% python3 -q
>>> import numpy as np
>>> np.set_printoptions(precision=1, suppress=True, linewidth=140, floatmode="fixed")
>>> rd = lambda a: np.round(a, 1) + 0
>>> arr = np.array([[-2.0, -1.3, -0.5, 2.7, 1.1],
...     [0.1, 0.0, 0.0, -0.2, -0.7],
...     [1.7, -0.2, 0.2, 0.2, -1.0],
...     [-0.3, -0.4, -0.7, 0.0, 1.3],
...     [0.2, -0.4, 0.0, -0.9, 0.7],
...     [0.0, -2.3, 0.6, -1.2, -1.0]])
>>> arr[:, 2] *= 10
>>> arr
array([[-2.0, -1.3, -5.0,  2.7,  1.1],
       [ 0.1,  0.0,  0.0, -0.2, -0.7],
       [ 1.7, -0.2,  2.0,  0.2, -1.0],
       [-0.3, -0.4, -7.0,  0.0,  1.3],
       [ 0.2, -0.4,  0.0, -0.9,  0.7],
       [ 0.0, -2.3,  6.0, -1.2, -1.0]])
>>> A2 = np.c_[arr[:, :4] @ np.array([[-3, 2, -3, -3], [-1, 2, 3, 0], [-1, 3, -1, -2], [3, 2, 3, -2]]), np.array([-1, 1, 2, -1, 2, -2])]
>>> rd(A2)
array([[ 20.4, -16.2,  15.2,  10.6,  -1.0],
       [ -0.9,  -0.2,  -0.9,   0.1,   1.0],
       [ -6.3,   9.4,  -7.1,  -9.5,   2.0],
       [  8.3, -22.4,   6.7,  14.9,  -1.0],
       [ -2.9,  -2.2,  -4.5,   1.2,   2.0],
       [ -7.3,  11.0, -16.5,  -9.6,  -2.0]])
>>> print(np.linalg.matrix_rank(A2))
5
>>> rd(np.linalg.norm(np.linalg.qr(arr)[0].T @ A2, axis=0) ** 2 / ((A2 ** 2).sum(axis=0) + 1e-12))
array([1.0, 1.0, 1.0, 1.0, 0.6])
>>> print(rd(np.linalg.norm(A2 - arr @ np.linalg.lstsq(arr, A2)[0], axis=0)))
[0.0 0.0 0.0 0.0 2.5]
>>> rd(arr.sum(axis=0))
array([-0.3, -4.6, -4.0,  0.6,  0.4])
>>> rd(np.diff(arr, axis=0))
array([[ 2.1,  1.3,  5.0, -2.9, -1.8],
       [ 1.6, -0.2,  2.0,  0.4, -0.3],
       [-2.0, -0.2, -9.0, -0.2,  2.3],
       [ 0.5,  0.0,  7.0, -0.9, -0.6],
       [-0.2, -1.9,  6.0, -0.3, -1.7]])
>>> np.count_nonzero(arr)
np.int64(25)
>>> mat = np.array([[0, 0, 0, 0, 1, 0],
...     [0, 0, 1, 0, 0, 0],
...     [0, 0, 0, 1, 0, 0],
...     [0, 1, 0, 0, 0, 0],
...     [1, 0, 0, 0, 0, 0],
...     [0, 0, 0, 0, 0, 1]])
>>> def softmax(z):
...     e = np.exp(z - z.max(axis=-1, keepdims=True))
...     return e / e.sum(axis=-1, keepdims=True)
... 
>>> rd(softmax(mat[0]))
array([0.1, 0.1, 0.1, 0.1, 0.4, 0.1])
>>> softmax(mat).sum(axis=1)
array([1.0, 1.0, 1.0, 1.0, 1.0, 1.0])
>>> print(rd(softmax(mat[0] + 3)))
[0.1 0.1 0.1 0.1 0.4 0.1]
>>> scores = mat @ mat.T / np.sqrt(6)
>>> rd(softmax(scores + np.triu(np.full(scores.shape, -np.inf), 1)))
array([[1.0, 0.0, 0.0, 0.0, 0.0, 0.0],
       [0.4, 0.6, 0.0, 0.0, 0.0, 0.0],
       [0.3, 0.3, 0.4, 0.0, 0.0, 0.0],
       [0.2, 0.2, 0.2, 0.3, 0.0, 0.0],
       [0.2, 0.2, 0.2, 0.2, 0.3, 0.0],
       [0.2, 0.2, 0.2, 0.2, 0.2, 0.2]])
>>> softmax(scores).round(6).argmax(axis=1)
array([0, 1, 2, 3, 4, 5])
>>> print(rd(softmax(scores)[0] @ mat))
[0.2 0.2 0.2 0.2 0.2 0.2]
>>> mat @ mat
array([[1, 0, 0, 0, 0, 0],
       [0, 0, 0, 1, 0, 0],
       [0, 1, 0, 0, 0, 0],
       [0, 0, 1, 0, 0, 0],
       [0, 0, 0, 0, 1, 0],
       [0, 0, 0, 0, 0, 1]])
>>> print(rd(np.sort(np.linalg.eigvals(mat).real)))
[-1.0 -0.5 -0.5  1.0  1.0  1.0]
>>> (np.linalg.matrix_power((mat != 0) + (mat.T != 0) + np.eye(6), 6) > 0).astype(int)
array([[1, 0, 0, 0, 1, 0],
       [0, 1, 1, 1, 0, 0],
       [0, 1, 1, 1, 0, 0],
       [0, 1, 1, 1, 0, 0],
       [1, 0, 0, 0, 1, 0],
       [0, 0, 0, 0, 0, 1]])
>>> M = np.array([[0, -4, 1, -1, -1, -4, 2, -2],
...     [4, 0, 2, 4, 5, 3, -2, 1],
...     [-1, -2, 0, -1, -3, 0, 3, 3],
...     [1, -4, 1, 0, 0, 2, -4, -2],
...     [1, -5, 3, 0, 0, 4, 1, 2],
...     [4, -3, 0, -2, -4, 0, 1, -5],
...     [-2, 2, -3, 4, -1, -1, 0, 1],
...     [2, -1, -3, 2, -2, 5, -1, 0]])
>>> vec = np.array([2, -2, -2, 1, 3, -1])
>>> print(rd(np.linalg.inv(mat)))
[[0.0 0.0 0.0 0.0 1.0 0.0]
 [0.0 0.0 0.0 1.0 0.0 0.0]
 [0.0 1.0 0.0 0.0 0.0 0.0]
 [0.0 0.0 1.0 0.0 0.0 0.0]
 [1.0 0.0 0.0 0.0 0.0 0.0]
 [0.0 0.0 0.0 0.0 0.0 1.0]]
>>> print(6 - np.linalg.matrix_rank(mat - np.eye(6), tol=1e-8))
3
>>> rd(np.sort(np.abs(np.degrees(np.angle(np.linalg.eigvals(mat))))))
array([  0.0,   0.0,   0.0, 120.0, 120.0, 180.0])
